$ python -q
>>> import numpy as np
>>> np.set_printoptions(suppress=True, linewidth=100)
>>> rng = np.random.default_rng(85)
>>> M = rng.normal(size=(17, 3)) + 10 * np.array([0, 1, 1])
>>> print(M.round(2))
[[ 1.3   8.89  9.07]
 [-0.92  9.9  10.39]
 [ 0.43 10.29  9.08]
 [-0.34 10.2   9.73]
 [-1.18 11.88  9.55]
 [-1.37  9.15  8.91]
 [-2.17 10.21 10.82]
 [-1.43  9.78 10.16]
 [ 1.06  9.52 11.45]
 [-0.64  9.03  9.24]
 [ 0.58 10.17 10.5 ]
 [-0.76  9.6   9.41]
 [ 0.06 10.    9.98]
 [-1.43  8.88 10.63]
 [ 0.27 12.24 10.79]
 [-0.33  9.98 10.1 ]
 [ 2.54 10.33  8.15]]
>>> Z = M[[3, 7]].astype(float)
>>> for _ in range(4):
...     labels = np.linalg.norm(M[:, None] - Z, axis=-1).argmin(axis=1)
...     Z = np.array([M[labels == j].mean(axis=0) for j in range(2)])
... 
>>> print(labels)
[0 1 0 0 0 1 1 1 0 1 0 1 0 1 0 0 0]
>>> print(np.round(Z[1] - Z[0], 2))
[-1.69 -0.84  0.1 ]
>>> print(np.abs(Z[1] - Z[0]).argmax())
0
>>> A = np.loadtxt("out19.csv", delimiter=",")
>>> print(A)
[[3. 0. 0. 2.]
 [0. 3. 2. 0.]
 [0. 2. 3. 0.]
 [2. 0. 0. 3.]]
>>> # 2 blocks once reordered
>>> r0, g = A[1], A[3]
>>> print(r0 @ r0)
13.0
>>> print(r0 @ g)
0.0
>>> p = (r0 @ g) / (r0 @ r0) * r0
>>> print(p)
[0. 0. 0. 0.]
>>> print(np.linalg.matrix_rank(np.outer(r0, g)))
1
>>> vec = np.ones(4)
>>> for _ in range(7):
...     vec = A @ vec
...     vec /= np.linalg.norm(vec)
...     print(round(vec @ A @ vec, 2))
... 
5.0
5.0
5.0
5.0
5.0
5.0
5.0
>>> print(vec)
[0.5 0.5 0.5 0.5]
>>> ev, evecs = np.linalg.eigh(A)
>>> print(np.round(np.linalg.eigvalsh(A @ A), 2))
[ 1.  1. 25. 25.]
>>> print(ev.sum(), np.trace(A))
12.0 12.0
>>> print(np.unique(ev.round(6) + 0, return_counts=True)[1])
[2 2]
>>> print(np.round(evecs.T @ A @ evecs, 2) + 0)
[[1. 0. 0. 0.]
 [0. 1. 0. 0.]
 [0. 0. 5. 0.]
 [0. 0. 0. 5.]]
>>> mat = np.loadtxt("m.csv", delimiter=",")
>>> print(mat)
[[0. 4. 1.]
 [0. 0. 0.]
 [0. 0. 0.]]
>>> left, sv, vt = np.linalg.svd(mat)
>>> print(sv.round(2))
[ 4.12  0.   -0.  ]
>>> A2 = left[:, :1] @ np.diag(sv[:1]) @ vt[:1]
>>> print(np.linalg.matrix_rank(mat, rtol=0.05))
1
>>> print(np.round(np.linalg.norm(mat - A2, 2), 2), sv[1])
0.0 0.0
>>> print(A2.round(2))
[[0. 4. 1.]
 [0. 0. 0.]
 [0. 0. 0.]]
>>> rank = np.linalg.matrix_rank(mat)
>>> print(rank)
1
>>> ns = np.linalg.svd(mat)[2][rank:].T
>>> print([int(np.linalg.matrix_rank(np.delete(mat, i, axis=0))) for i in range(3)])
[0, 1, 1]
>>> print([int(np.linalg.matrix_rank(mat[:, :j + 1])) for j in range(3)])
[0, 1, 1]
>>> print(ns.shape)
(3, 2)
>>> print([int(np.linalg.matrix_rank(mat[:i])) for i in range(1, len(mat) + 1)])
[1, 1, 1]
>>> print(np.linalg.matrix_rank(mat.T @ mat), np.linalg.matrix_rank(mat @ mat.T))
1 1
>>> print(mat @ ns)
[[0. 0.]
 [0. 0.]
 [0. 0.]]
>>> print(np.abs(np.diag(np.linalg.qr(mat)[1])) > 1e-9)
[False False False]
>>> print(np.round(np.trace(np.linalg.pinv(mat) @ mat), 2))
1.0
>>> print(np.unique(mat.round(6), axis=0).shape)
(2, 3)
>>> print(np.round(mat @ np.linalg.pinv(mat) @ mat, 2))
[[0. 4. 1.]
 [0. 0. 0.]
 [0. 0. 0.]]
